$ python3 -q
>>> import numpy as np
>>> from numpy import linalg as LA
>>> np.set_printoptions(precision=1, suppress=True, linewidth=200)
>>> m1 = np.loadtxt("sample16.csv", delimiter=",")
>>> m1
array([[ 22.3,   8.3,  11.7,  21.7,  -8.5, -23.3,  10.4,   6.3],
       [  3.8,  -3. ,  -0.6,  -7.4,   1.4,  13.7,  -5. , -11.2],
       [ 15.2,   0.5,  15.5,  19.5,  -2.2, -24.3,   4.6,  -1.6],
       [ -3.3,   7.8,   2.3,  -8.1,  -8.7,  -1.8,   1.4,  -2.5],
       [ 13.7,   9.1,  10.7,  -5.2, -17.6,  -5.6,   3.4,   0.4],
       [ 10.3,   8. ,  22.1,  26.3,  -0.5, -30.1,   2.8,  -2.4],
       [ 18. ,  -6. , -11.3,   9.7,   7.8,   4.3,  -4.5,  -8. ],
       [ 12.6,   0.7,   5.4,  -4.9, -10.3,   6.3,  -0.2,  11.2],
       [-12. ,  -0.1,  -2.5,  16.6,  17.8, -10.3,   3. ,  -9.8],
       [-19. ,   2.6,  -2.7, -19.7,  -4.6,   9.3,  -3.1,  -3.9],
       [ -5.7,   2.8,   4.2,   0.5,   1.8,   7.3,  -5.8,  -2.8],
       [  2.6,   7. ,  17.6,  19.4,   4.2, -24.7,  -1.3, -15.1],
       [ -4.1,  -3. , -20.2, -17.8,  -0.4,  11.9,   3.7,   0.9],
       [ 20.7,  -1.8,  11.1,  23.9,   6.9, -15.5,  -1.8,  -0.9],
       [  1.2,  -1.4,  -6.6,  10.6,   5.5,   0. ,   0.9,   2.4],
       [ 18.2,   4. ,  -0.9,   3.9,  -3.3,   7. ,  -1. ,   0.3],
       [-15.3,   2.1,   6.6,   8.6,   5.9, -17.4,   0.7,  -9.1],
       [ -8.5,   0.6,   0.2,  -4.6,  -0.1,   1.5,  -2.9,   5.9],
       [-16.4,  -0.9,   3. ,  15.5,  11.6, -18. ,   6.1,  -0.7],
       [  6.3,  -3.1, -18.8,  -7.9,  -6.1,  24. ,  12.4,  31. ],
       [ 11.3,   8.3,  13.4,  15.1,  -0.5, -14.8,  -0.9,  -7.5]])
>>> Ac = m1 - m1.mean(axis=0)
>>> evecs = LA.svd(Ac)[2][:4]
>>> other = Ac - Ac @ evecs.T @ evecs
>>> other.std(axis=0)
array([0.8, 2.2, 2.7, 1.5, 1. , 2.2, 2.2, 1.7])
>>> round(LA.norm(other) / LA.norm(Ac), 1)
np.float64(0.2)
>>> np.round(np.cov(Ac @ evecs.T, rowvar=False), 1) + 0
array([[508.4,   0. ,   0. ,   0. ],
       [  0. , 198.1,   0. ,   0. ],
       [  0. ,   0. , 100.7,   0. ],
       [  0. ,   0. ,   0. ,  73.7]])
>>> LA.norm(other, axis=1).round(6).argmax()
np.int64(12)
>>> P = m1 @ LA.solve(m1.T @ m1, m1.T)
>>> np.diag(P)
array([0.4, 0.6, 0.4, 0.2, 0.4, 0.2, 0.6, 0.2, 0.5, 0.2, 0.4, 0.2, 0.6, 0.5, 0.4, 0.3, 0.2, 0.3, 0.3, 0.7, 0.3])
>>> P @ m1[:, 1]
array([ 8.3, -3. ,  0.5,  7.8,  9.1,  8. , -6. ,  0.7, -0.1,  2.6,  2.8,  7. , -3. , -1.8, -1.4,  4. ,  2.1,  0.6, -0.9, -3.1,  8.3])
>>> np.allclose(P @ P, P)
True
>>> d = LA.norm(m1[:, None] - m1[None], axis=-1)
>>> np.unravel_index(d.round(6).argmax(), d.shape)
(np.int64(5), np.int64(19))
>>> np.flatnonzero(d[19] < d.mean() / 2)
array([19])
>>> rng = np.random.default_rng(94900)
>>> F = np.triu(rng.random((7, 7)) < 0.4, 1).astype(int)
>>> F = F + F.T
>>> F
array([[0, 1, 1, 0, 1, 1, 0],
       [1, 0, 1, 0, 1, 1, 0],
       [1, 1, 0, 1, 0, 0, 0],
       [0, 0, 1, 0, 0, 0, 0],
       [1, 1, 0, 0, 0, 0, 1],
       [1, 1, 0, 0, 0, 0, 1],
       [0, 0, 0, 0, 1, 1, 0]])
>>> np.trace(F)
np.int64(0)
>>> LA.matrix_power(F, 2)
array([[4, 3, 1, 1, 1, 1, 2],
       [3, 4, 1, 1, 1, 1, 2],
       [1, 1, 3, 0, 2, 2, 0],
       [1, 1, 0, 1, 0, 0, 0],
       [1, 1, 2, 0, 3, 3, 0],
       [1, 1, 2, 0, 3, 3, 0],
       [2, 2, 0, 0, 0, 0, 2]])
>>> np.allclose(F, F.T)
True
>>> np.argsort(-LA.norm(F, axis=0).round(6), kind="stable")[:3]
array([0, 1, 2])
>>> [round(float(x), 1) for x in LA.svd(F, compute_uv=False)[:3]]
[3.2, 2.4, 1.2]
>>> mat = np.load("case10.npy")
>>> mat
array([[ 5,  6,  7,  8,  9, 10, 11, 12],
       [13, 14, 15, 16, 17, 18, 19, 20],
       [21, 22, 23, 24, 25, 26, 27, 28],
       [29, 30, 31, 32, 33, 34, 35, 36],
       [37, 38, 39, 40, 41, 42, 43, 44]])
>>> Uu, sigma, VT = LA.svd(mat)
>>> sigma.round(1) + 0
array([171.2,   6.1,   0. ,   0. ,   0. ])
>>> other = Uu[:, :2] @ np.diag(sigma[:2]) @ VT[:2]
>>> round(float(LA.norm(mat - other, 2)), 1), round(float(sigma[2]), 1)
(0.0, 0.0)
>>> np.round(np.abs(mat - other).max(), 1)
np.float64(0.0)
>>> round(float(LA.norm(mat - other) / LA.norm(mat)), 1)
0.0
>>> LA.matrix_rank(other)
np.int64(2)
>>> LA.matrix_rank(mat, rtol=0.05)
np.int64(1)
>>> other = mat[0, 0] * mat[1:] - np.outer(mat[1:, 0], mat[0])
>>> other
array([[   0,   -8,  -16,  -24,  -32,  -40,  -48,  -56],
       [   0,  -16,  -32,  -48,  -64,  -80,  -96, -112],
       [   0,  -24,  -48,  -72,  -96, -120, -144, -168],
       [   0,  -32,  -64,  -96, -128, -160, -192, -224]])
>>> mat[:, 0] / mat[0, 0]
array([1. , 2.6, 4.2, 5.8, 7.4])
>>> np.flatnonzero(~other.round(6).any(axis=1))
array([], dtype=int64)
>>> LA.matrix_rank(other), LA.matrix_rank(mat)
(np.int64(1), np.int64(2))
>>> LA.lstsq(other[:-1].T, other[-1])[2]
np.int32(1)
>>> np.abs(np.diag(LA.qr(other)[1])) > 1e-9
array([False,  True, False, False])
>>> other @ LA.pinv(other) @ other
array([[   0.,   -8.,  -16.,  -24.,  -32.,  -40.,  -48.,  -56.],
       [   0.,  -16.,  -32.,  -48.,  -64.,  -80.,  -96., -112.],
       [   0.,  -24.,  -48.,  -72.,  -96., -120., -144., -168.],
       [   0.,  -32.,  -64.,  -96., -128., -160., -192., -224.]])
>>> np.allclose(other[:-1].T @ LA.lstsq(other[:-1].T, other[-1])[0], other[-1])
True
>>> try:
...     LA.inv(other)
... except LA.LinAlgError as e:
...     print(e)
... 
Last 2 dimensions of the array must be square
>>> np.unique(other.round(6), axis=0).shape
(4, 8)
>>> K = np.load("layer6.npy")
>>> K
array([[ 2,  1, -2,  4, -1, -1,  1,  4, -2],
       [ 1,  0, -2,  2,  2,  1, -2, -3,  0],
       [-2, -2, -2,  0, -4,  1, -1, -1,  4],
       [ 4,  2,  0, -4, -1,  0, -4,  0,  1],
       [-1,  2, -4, -1, -4, -2,  0,  0, -3],
       [-1,  1,  1,  0, -2,  4, -4, -1, -1],
       [ 1, -2, -1, -4,  0, -4,  0,  1, -1],
       [ 4, -3, -1,  0,  0, -1,  1,  0,  1],
       [-2,  0,  4,  1, -3, -1, -1,  1,  0]])
>>> vec = np.array([8, 4, 0, 8, 0, 6, 7, 8])
>>> y = m1 @ vec
>>> np.round(LA.pinv(m1) @ m1, 1) + 0
array([[1., 0., 0., 0., 0., 0., 0., 0.],
       [0., 1., 0., 0., 0., 0., 0., 0.],
       [0., 0., 1., 0., 0., 0., 0., 0.],
       [0., 0., 0., 1., 0., 0., 0., 0.],
       [0., 0., 0., 0., 1., 0., 0., 0.],
       [0., 0., 0., 0., 0., 1., 0., 0.],
       [0., 0., 0., 0., 0., 0., 1., 0.],
       [0., 0., 0., 0., 0., 0., 0., 1.]])
>>> y = y + 0.3 * rng.normal(size=21)
>>> y
array([ 368. ,  -83.3,  153.2,  -81. ,   98.2,  144.7,  128. ,  190.5,  -82.5, -296.5,  -49.8,  -74.2,  -82.7,  236.8,  114.2,  230.6, -217.1,  -66.6,  -81.9,  454. ,   89.6])
>>> beta, *_ = LA.lstsq(m1, y)
>>> np.round(LA.norm(y - m1 @ beta), 1)
np.float64(1.1)
>>> beta.round()
array([8., 4., 0., 8., 0., 6., 7., 8.])
>>> [round(float(LA.norm(LA.solve(m1.T @ m1 + lam * np.eye(8), m1.T @ y))), 2) for lam in (0, 1, 10, 100)]
[17.13, 17.09, 16.77, 15.14]
>>> beta.round(1) + 0
array([8., 4., 0., 8., 0., 6., 7., 8.])
>>> labels = rng.permutation(9)
>>> labels
array([5, 8, 7, 1, 4, 0, 3, 6, 2])
>>> other = K[labels][:, labels]
>>> np.allclose(other, K)
False
>>> np.sort(np.abs(LA.eigvals(other)))
array([1.9, 2.4, 3. , 5.5, 6.7, 7.1, 8.1, 8.6, 9.3])
>>> other
array([[ 4, -1, -1,  1, -2, -1,  0, -4,  1],
       [-1,  0,  1,  0, -3, -2,  1, -1,  4],
       [-1,  1,  0, -3,  0,  4,  0,  1, -1],
       [ 1,  0, -3,  0,  2,  1,  2, -2, -2],
       [-2, -3,  0,  2, -4, -1, -1,  0, -4],
       [-1, -2,  4,  1, -1,  2,  4,  1, -2],
       [ 0,  1,  0,  2, -1,  4, -4, -4,  0],
       [-4, -1,  1, -2,  0,  1, -4,  0, -1],
       [ 1,  4, -1, -2, -4, -2,  0, -1, -2]])
>>> try:
...     LA.cholesky(K)
... except LA.LinAlgError as e:
...     print(repr(e))
... 
LinAlgError('Matrix is not positive definite')
>>> np.all(LA.eigvalsh(K) > 0)
np.False_
>>> evals, evecs = LA.eigh(K)
>>> np.round(evecs.T @ evecs, 1) + 0
array([[1., 0., 0., 0., 0., 0., 0., 0., 0.],
       [0., 1., 0., 0., 0., 0., 0., 0., 0.],
       [0., 0., 1., 0., 0., 0., 0., 0., 0.],
       [0., 0., 0., 1., 0., 0., 0., 0., 0.],
       [0., 0., 0., 0., 1., 0., 0., 0., 0.],
       [0., 0., 0., 0., 0., 1., 0., 0., 0.],
       [0., 0., 0., 0., 0., 0., 1., 0., 0.],
       [0., 0., 0., 0., 0., 0., 0., 1., 0.],
       [0., 0., 0., 0., 0., 0., 0., 0., 1.]])
>>> np.abs(evecs[:, -1])
array([0.4, 0.1, 0.3, 0.1, 0.2, 0.6, 0.4, 0.3, 0.2])
>>> np.round(evecs @ np.diag(evals) @ evecs.T, 1) + 0
array([[ 2.,  1., -2.,  4., -1., -1.,  1.,  4., -2.],
       [ 1.,  0., -2.,  2.,  2.,  1., -2., -3.,  0.],
       [-2., -2., -2.,  0., -4.,  1., -1., -1.,  4.],
       [ 4.,  2.,  0., -4., -1.,  0., -4.,  0.,  1.],
       [-1.,  2., -4., -1., -4., -2.,  0.,  0., -3.],
       [-1.,  1.,  1.,  0., -2.,  4., -4., -1., -1.],
       [ 1., -2., -1., -4.,  0., -4.,  0.,  1., -1.],
       [ 4., -3., -1.,  0.,  0., -1.,  1.,  0.,  1.],
       [-2.,  0.,  4.,  1., -3., -1., -1.,  1.,  0.]])
>>> np.unique(evals.round(6) + 0, return_counts=True)[1]
array([1, 1, 1, 1, 1, 1, 1, 1, 1])
